% ipython --no-banner

In [1]: import numpy as np

In [2]: import numpy.linalg as la

In [3]: np.set_printoptions(precision=2, suppress=True, linewidth=200)

In [4]: J = np.load("block2.npy")

In [5]: J
Out[5]: 
array([[ 2,  4,  2,  4],
       [ 2, -8,  2, -8],
       [-2, -4,  2,  4],
       [-2,  8,  2, -8]])

In [6]: round(np.abs(la.eigvals(J)).max(), 2)
Out[6]: np.float64(12.37)

In [7]: round(float(la.det(J)), 2)
Out[7]: 2304.0

In [8]: np.trace(J)
Out[8]: np.int64(-12)

In [9]: J @ J
Out[9]: 
array([[   0,    0,   24,  -48],
       [   0,    0,  -24,  144],
       [ -24,   48,    0,    0],
       [  24, -144,    0,    0]])

In [10]: np.allclose(J @ J.T, J.T @ J)
Out[10]: False

In [11]: np.sort(np.abs(la.eigvals(J)))
Out[11]: array([ 3.88,  3.88, 12.37, 12.37])

In [12]: np.poly(J)
Out[12]: array([   1.,   12.,   72., -576., 2304.])

In [13]: np.einsum("ij,ji->", J, J)
Out[13]: np.int64(0)

In [14]: round(la.eigvals(J).sum().real, 2)
Out[14]: np.float64(-12.0)

In [15]: np.einsum("ii->", J)
Out[15]: np.int64(-12)

In [16]: la.eigvals(J)
Out[16]: array([ 2.74+2.74j,  2.74-2.74j, -8.74+8.74j, -8.74-8.74j])

In [17]: A = np.loadtxt("run17.csv", delimiter=",")

In [18]: A
Out[18]: 
array([[ 0.,  2.,  0.,  2.],
       [ 1.,  2.,  2.,  2.],
       [-1.,  0., -2.,  0.]])

In [19]: x0 = np.array([0, 0, 1, -1])

In [20]: A @ x0
Out[20]: array([-2.,  0., -2.])

In [21]: A @ np.eye(4)[1]
Out[21]: array([2., 2., 0.])

In [22]: la.norm(A @ x0) <= la.norm(A, 2) * la.norm(x0) + 1e-9
Out[22]: np.True_

In [23]: A @ (2 * x0)
Out[23]: array([-4.,  0., -4.])

In [24]: sigma = 10 * 0.5 ** np.arange(4)

In [25]: Q, _ = la.qr(np.array([[0.3, 1.1, -0.5, -0.4],
    ...:     [-0.2, -0.6, -0.6, 0.2],
    ...:     [0.9, 0.9, -1.3, -1.8],
    ...:     [0.1, 0.5, -0.2, 1.4]]))

In [26]: rng = np.random.default_rng(622)

In [27]: F = rng.normal(size=(17, 4)) * sigma @ Q

In [28]: F
Out[28]: 
array([[  4.52,  -1.52,  -3.35,   3.51],
       [  1.85,   3.39,   1.07,   0.28],
       [ -2.44,   4.26, -11.03,   0.27],
       [ -8.95,  11.01,   0.6 ,  -6.63],
       [  1.03,   0.06,   8.  ,  -1.09],
       [ -2.54,  -1.45,  -2.51,  -0.14],
       [ -0.62,   0.49,  -8.  ,  -1.6 ],
       [  0.74,   2.95,  -0.61,  -1.58],
       [ -2.81,  -7.73,   5.91,   1.17],
       [  1.69,   4.73,   4.37,  -3.62],
       [ -1.  ,   0.77,  -8.33,   1.03],
       [  1.91,  -2.92,   3.63,   0.24],
       [  5.69,  -9.16,   8.38,   2.02],
       [  0.35,  -7.  ,  -1.45,   0.57],
       [  2.62, -14.2 ,  -4.37,   7.53],
       [ -2.13,  -3.33,  -0.16,   0.09],
       [ -4.19,   5.63,   5.89,  -3.82]])

In [29]: Xc = (F - F.mean(axis=0)) / F.std(axis=0)

In [30]: np.argwhere(np.abs(Xc) > 2)
Out[30]: 
array([[ 3,  0],
       [ 3,  3],
       [14,  1],
       [14,  3]])

In [31]: Xc.std(axis=0)
Out[31]: array([1., 1., 1., 1.])

In [32]: coef = la.lstsq(np.delete(Xc, 1, axis=1), Xc[:, 1])[0]

In [33]: np.round(1 - np.var(Xc[:, 1] - np.delete(Xc, 1, axis=1) @ coef), 2)
Out[33]: np.float64(0.81)

In [34]: coef
Out[34]: array([ 0.15, -0.35, -1.03])

In [35]: np.abs(coef).argmax()
Out[35]: np.int64(2)

In [36]: A2 = np.c_[F[:, :3] @ np.array([[-1, 3, 3], [3, 3, 1], [-3, 3, 3]]), np.array([-1, 4, -2, -3, 2, -2, 3, 5, 1, -4, 1, -3, 1, 5, -1, -5, 3])]

In [37]: A2
Out[37]: 
array([[  0.95,  -1.05,   2.  ,  -1.  ],
       [  5.08,  18.94,  12.17,   4.  ],
       [ 48.31, -27.6 , -36.13,  -2.  ],
       [ 40.18,   8.  , -14.02,  -3.  ],
       [-24.83,  27.26,  27.14,   2.  ],
       [  5.7 , -19.48, -16.57,  -2.  ],
       [ 26.09, -24.4 , -25.37,   3.  ],
       [  9.96,   9.24,   3.34,   5.  ],
       [-38.13, -13.89,   1.58,   1.  ],
       [ -0.62,  32.36,  22.91,  -4.  ],
       [ 28.3 , -25.67, -27.21,   1.  ],
       [-21.58,   7.85,  13.7 ,  -3.  ],
       [-58.3 ,  14.73,  33.05,   1.  ],
       [-16.97, -24.31, -10.32,   5.  ],
       [-32.12, -47.86, -19.45,  -1.  ],
       [ -7.38, -16.88, -10.21,  -5.  ],
       [  3.4 ,  21.99,  10.73,   3.  ]])

In [38]: la.matrix_rank(np.c_[F, A2])
Out[38]: np.int64(5)

In [39]: la.norm(la.qr(F)[0].T @ A2, axis=0) ** 2 / ((A2 ** 2).sum(axis=0) + 1e-12)
Out[39]: array([1.  , 1.  , 1.  , 0.05])

In [40]: idx = F[:, 2] > np.median(F[:, 2])

In [41]: u = F[idx].mean(axis=0) - F[~idx].mean(axis=0)

In [42]: np.argsort(-np.abs(u).round(6), kind="stable")
Out[42]: array([2, 1, 3, 0])

In [43]: np.round(la.norm(F, 1), 2), round(float(la.norm(F, np.inf)), 2)
Out[43]: (np.float64(80.61), 28.72)

In [44]: la.norm(F, axis=0)
Out[44]: array([13.97, 25.16, 23.06, 12.41])

In [45]: round(la.norm(F[4], 1), 2), np.round(la.norm(F[4], np.inf), 2)
Out[45]: (np.float64(10.17), np.float64(8.0))

In [46]: Q, r_ = la.qr(F)

In [47]: Q @ r_
Out[47]: 
array([[  4.52,  -1.52,  -3.35,   3.51],
       [  1.85,   3.39,   1.07,   0.28],
       [ -2.44,   4.26, -11.03,   0.27],
       [ -8.95,  11.01,   0.6 ,  -6.63],
       [  1.03,   0.06,   8.  ,  -1.09],
       [ -2.54,  -1.45,  -2.51,  -0.14],
       [ -0.62,   0.49,  -8.  ,  -1.6 ],
       [  0.74,   2.95,  -0.61,  -1.58],
       [ -2.81,  -7.73,   5.91,   1.17],
       [  1.69,   4.73,   4.37,  -3.62],
       [ -1.  ,   0.77,  -8.33,   1.03],
       [  1.91,  -2.92,   3.63,   0.24],
       [  5.69,  -9.16,   8.38,   2.02],
       [  0.35,  -7.  ,  -1.45,   0.57],
       [  2.62, -14.2 ,  -4.37,   7.53],
       [ -2.13,  -3.33,  -0.16,   0.09],
       [ -4.19,   5.63,   5.89,  -3.82]])

In [48]: W0 = np.array([[-1.4, 0.2], [1.9, -0.6], [0.0, -0.4], [-0.5, 1.8], [-0.1, -0.1]])

In [49]: proj = W0 @ la.solve(W0.T @ W0, W0.T)

In [50]: np.round(la.eigvalsh(proj), 2) + 0
Out[50]: array([0., 0., 0., 1., 1.])

In [51]: np.allclose(proj @ proj, proj)
Out[51]: True

In [52]: np.round(proj @ W0[:, 0], 2) + 0
Out[52]: array([-1.4,  1.9,  0. , -0.5, -0.1])

In [53]: Q, r_ = la.qr(W0)

In [54]: Q @ r_
Out[54]: 
array([[-1.4,  0.2],
       [ 1.9, -0.6],
       [ 0. , -0.4],
       [-0.5,  1.8],
       [-0.1, -0.1]])

In [55]: r_
Out[55]: 
array([[ 2.41, -0.96],
       [ 0.  ,  1.7 ]])

In [56]: np.round(Q.T @ Q, 2) + 0
Out[56]: 
array([[1., 0.],
       [0., 1.]])

In [57]: x0 = np.array([-1, 2])

In [58]: target = W0 @ x0

In [59]: np.round(la.pinv(W0) @ W0, 2) + 0
Out[59]: 
array([[1., 0.],
       [0., 1.]])

In [60]: la.lstsq(W0, target)[0]
Out[60]: array([-1.,  2.])

In [61]: target = target + 0.1 * rng.normal(size=5)

In [62]: target
Out[62]: array([ 1.69, -3.11, -0.7 ,  4.15, -0.15])

In [63]: coef, *_ = la.lstsq(W0, target)

In [64]: np.round(W0.T @ (target - W0 @ coef), 2) + 0
Out[64]: array([0., 0.])

In [65]: [round(float(la.norm(la.solve(W0.T @ W0 + lam * np.eye(2), W0.T @ target))), 2) for lam in (0, 1, 10, 100)]
Out[65]: [2.25, 1.88, 0.84, 0.13]

In [66]: coef.round()
Out[66]: array([-1.,  2.])

In [67]: idx = rng.permutation(2)

In [68]: A2 = W0[:, idx] * rng.choice([-1, 1], 2)

In [69]: A2
Out[69]: 
array([[-0.2, -1.4],
       [ 0.6,  1.9],
       [ 0.4,  0. ],
       [-1.8, -0.5],
       [ 0.1, -0.1]])

In [70]: Uu, _, Vt = la.svd(W0.T @ A2)

In [71]: idx
Out[71]: array([1, 0])

In [72]: np.round(Uu @ Vt, 2) + 0
Out[72]: 
array([[ 0.,  1.],
       [-1.,  0.]])

In [73]: data = np.array([[-17.02, -5.38, 1.95],
    ...:     [19.82, 4.75, -2.05],
    ...:     [-15.91, -3.35, 1.2],
    ...:     [-14.86, -1.65, 2.64],
    ...:     [19.09, 3.11, -1.04],
    ...:     [-19.35, -5.36, 3.45],
    ...:     [-16.66, -4.25, 2.04],
    ...:     [18.86, 3.4, -1.51],
    ...:     [-15.83, -4.27, 3.52],
    ...:     [21.31, 3.33, -2.79],
    ...:     [21.6, 4.08, -1.27],
    ...:     [21.17, 3.74, -2.04],
    ...:     [20.45, 4.7, -1.73],
    ...:     [-14.88, -5.23, 1.49],
    ...:     [-16.37, -5.17, 2.35],
    ...:     [19.81, 3.35, -2.34],
    ...:     [-16.88, -4.65, 2.58],
    ...:     [-15.66, -4.87, 2.69],
    ...:     [-16.45, -1.7, 2.7]])

In [74]: data
Out[74]: 
array([[-17.02,  -5.38,   1.95],
       [ 19.82,   4.75,  -2.05],
       [-15.91,  -3.35,   1.2 ],
       [-14.86,  -1.65,   2.64],
       [ 19.09,   3.11,  -1.04],
       [-19.35,  -5.36,   3.45],
       [-16.66,  -4.25,   2.04],
       [ 18.86,   3.4 ,  -1.51],
       [-15.83,  -4.27,   3.52],
       [ 21.31,   3.33,  -2.79],
       [ 21.6 ,   4.08,  -1.27],
       [ 21.17,   3.74,  -2.04],
       [ 20.45,   4.7 ,  -1.73],
       [-14.88,  -5.23,   1.49],
       [-16.37,  -5.17,   2.35],
       [ 19.81,   3.35,  -2.34],
       [-16.88,  -4.65,   2.58],
       [-15.66,  -4.87,   2.69],
       [-16.45,  -1.7 ,   2.7 ]])

In [75]: w1 = np.array([[0, 0, 1, 1, 0], [-2, 1, -3, 0, 0], [1, 1, -1, -2, 3]])

In [76]: coef = np.array([4, 3, 0, 1, 5])

In [77]: H = np.maximum(data @ w1 + coef, 0)

In [78]: (H > 0).astype(int)
Out[78]: 
array([[1, 0, 0, 0, 1],
       [0, 1, 1, 1, 0],
       [1, 1, 0, 0, 1],
       [1, 1, 0, 0, 1],
       [0, 1, 1, 1, 1],
       [1, 1, 0, 0, 1],
       [1, 1, 0, 0, 1],
       [0, 1, 1, 1, 1],
       [1, 1, 0, 0, 1],
       [0, 1, 1, 1, 0],
       [0, 1, 1, 1, 1],
       [0, 1, 1, 1, 0],
       [0, 1, 1, 1, 0],
       [1, 0, 0, 0, 1],
       [1, 1, 0, 0, 1],
       [0, 1, 1, 1, 0],
       [1, 1, 0, 0, 1],
       [1, 1, 0, 0, 1],
       [1, 1, 0, 0, 1]])

In [79]: la.matrix_rank(H)
Out[79]: np.int64(5)

In [80]: (H > 0).mean(axis=0)
Out[80]: array([0.58, 0.89, 0.42, 0.42, 0.74])

In [81]: cent = np.array([[-6, 2, -3], [-4, 6, 4], [2, 7, 0], [2, 3, -8], [-3, 0, 4]])

In [82]: w1 @ cent
Out[82]: 
array([[  4,  10,  -8],
       [  2, -19,  10],
       [-25,  -5,  29]])

In [83]: (H @ cent).round(6).argmax(axis=1)
Out[83]: array([1, 1, 1, 1, 1, 1, 1, 1, 1, 1, 1, 1, 1, 1, 1, 1, 1, 1, 1])
